% python3 -q
>>> import numpy as np
>>> np.set_printoptions(precision=2, suppress=True, linewidth=120, sign=" ")
>>> A = np.array([[9, -8, -6], [4, 7, 1], [-3, 1, -1]])
>>> A
array([[ 9, -8, -6],
       [ 4,  7,  1],
       [-3,  1, -1]])
>>> M2 = A[0, 0] * A[1:] - np.outer(A[1:, 0], A[0])
>>> M2
array([[  0,  95,  33],
       [  0, -15, -27]])
>>> print(np.flatnonzero(~M2.round(6).any(axis=1)))
[]
>>> A[:, 0] / A[0, 0]
array([ 1.  ,  0.44, -0.33])
>>> O = A.astype(float).copy()
>>> for j in range(3):
...     O[:, j] -= O[:, :j] @ (O[:, :j].T @ O[:, j])
...     O[:, j] /= np.linalg.norm(O[:, j])
... 
>>> np.round(O.T @ A, 2) + 0
array([[10.3 , -4.57, -4.57],
       [ 0.  ,  9.65,  3.44],
       [ 0.  ,  0.  ,  2.31]])
>>> print(np.round(np.abs(np.linalg.eigvals(A)).max(), 2))
9.99
>>> np.round(np.linalg.det(A), 2)
np.float64(-230.0)
>>> (A + A.T) / 2
array([[ 9. , -2. , -4.5],
       [-2. ,  7. ,  1. ],
       [-4.5,  1. , -1. ]])
>>> A @ A
array([[  67, -134,  -56],
       [  61,   18,  -18],
       [ -20,   30,   20]])
>>> np.allclose(A @ A.T, A.T @ A)
False
>>> np.sort(np.abs(np.linalg.eigvals(A)))
array([ 2.3 ,  9.99,  9.99])
>>> np.allclose(A, A.T)
False
>>> Z = np.array([[1.2, 0.0, -0.5, -0.1, 0.2], [-0.4, 0.9, -0.1, 0.5, -0.8]])
>>> rng = np.random.default_rng(697)
>>> W0 = np.array([[5, -3],
...     [3, -4],
...     [0, -2],
...     [-2, 3],
...     [2, 5],
...     [-2, -1],
...     [-3, -2],
...     [2, 5],
...     [0, 3],
...     [0, 3],
...     [2, 4],
...     [4, 5],
...     [-3, 5],
...     [-4, 3],
...     [3, -1],
...     [-4, 3],
...     [-3, 3],
...     [0, 3],
...     [-2, 1],
...     [-2, 0],
...     [4, 2],
...     [-1, 5],
...     [-5, 0],
...     [3, 4],
...     [5, 0],
...     [0, 4],
...     [-2, -1],
...     [-1, 4]]) @ Z + 0.02 * rng.normal(size=(28, 5))
>>> print(W0)
[[ 7.19 -2.74 -2.2  -2.01  3.37]
 [ 5.2  -3.6  -1.09 -2.28  3.8 ]
 [ 0.79 -1.8   0.15 -0.99  1.6 ]
 [-3.59  2.69  0.69  1.72 -2.8 ]
 [ 0.43  4.49 -1.5   2.33 -3.6 ]
 [-2.03 -0.9   1.09 -0.28  0.41]
 [-2.78 -1.81  1.71 -0.7   0.98]
 [ 0.4   4.46 -1.5   2.28 -3.59]
 [-1.22  2.69 -0.27  1.51 -2.4 ]
 [-1.2   2.71 -0.3   1.51 -2.41]
 [ 0.82  3.58 -1.42  1.83 -2.82]
 [ 2.78  4.5  -2.49  2.11 -3.21]
 [-5.61  4.5   1.02  2.82 -4.6 ]
 [-6.    2.69  1.7   1.93 -3.18]
 [ 4.   -0.89 -1.41 -0.78  1.41]
 [-5.99  2.72  1.7   1.93 -3.19]
 [-4.79  2.74  1.2   1.77 -3.  ]
 [-1.18  2.73 -0.28  1.5  -2.38]
 [-2.81  0.9   0.91  0.68 -1.21]
 [-2.41  0.03  1.01  0.18 -0.38]
 [ 4.03  1.82 -2.21  0.58 -0.8 ]
 [-3.2   4.48  0.01  2.62 -4.18]
 [-5.99  0.02  2.51  0.51 -0.99]
 [ 2.02  3.65 -1.89  1.72 -2.63]
 [ 5.99 -0.02 -2.52 -0.52  1.01]
 [-1.58  3.61 -0.38  1.98 -3.21]
 [-2.   -0.88  1.13 -0.33  0.39]
 [-2.82  3.6   0.12  2.08 -3.4 ]]
>>> M2 = np.array([[2, 2], [0, 0], [1, 0], [0, 4], [4, 0]])
>>> np.linalg.matrix_rank(W0 @ M2)
np.int64(2)
>>> np.einsum("ij->j", W0)
array([-21.55,  45.98,  -4.52,  25.69, -41.01])
>>> np.vstack([W0, M2.T]).shape
(30, 5)
>>> hat = np.triu(np.array([[-1, 1, -9], [1, 3, 6], [-9, -1, 4]]), 1) + np.eye(3)
>>> M2 = hat @ A @ np.linalg.inv(hat)
>>> print(np.trace(M2), np.trace(A))
15.0 15
>>> hat @ A - A @ hat
array([[ 31., -11., 139.],
       [-18.,   2., -12.],
       [  0.,   3., -33.]])
>>> Xs = W0 - W0.mean(axis=0)
>>> V = np.linalg.svd(Xs)[2][:2]
>>> M2 = Xs - Xs @ V.T @ V
>>> np.round(np.cov(Xs @ V.T, rowvar=False), 2) + 0
array([[ 20.68,   0.  ],
       [  0.  ,   8.52]])
>>> np.round(np.linalg.norm(M2) / np.linalg.norm(Xs), 2)
np.float64(0.01)
>>> X = np.loadtxt("arr.csv", delimiter=",")
>>> print(X)
[[-1.  1.]
 [ 1. -1.]]
>>> idx = rng.permutation(2)
>>> idx
array([ 0,  1])
>>> M2 = X[idx][:, idx]
>>> M2
array([[-1.,  1.],
       [ 1., -1.]])
>>> np.sort(np.abs(np.linalg.eigvals(M2)))
array([ 0.,  2.])
>>> np.diag(M2)
array([-1., -1.])
>>> print(np.round(np.linalg.det(M2), 2), round(float(np.linalg.det(X[idx])), 2))
0.0 0.0
>>> K = np.loadtxt("out8.csv", delimiter=",")
>>> K
array([[ 0., -1.,  2.,  2., -1.,  1.],
       [ 2.,  1.,  4.,  4.,  1.,  3.],
       [ 1.,  0.,  3.,  3.,  0.,  2.],
       [ 0., -1.,  2.,  2., -1.,  1.],
       [ 1.,  0.,  3.,  3.,  0.,  2.],
       [ 1.,  0.,  3.,  3.,  0.,  2.]])
>>> r0 = np.array([1, 2])
>>> print(np.polyval(r0, A[2]))
[-1  3  1]
>>> np.array([np.convolve(row, r0, "same") for row in A])
array([[  9,  10, -22],
       [  4,  15,  15],
       [ -3,  -5,   1]])
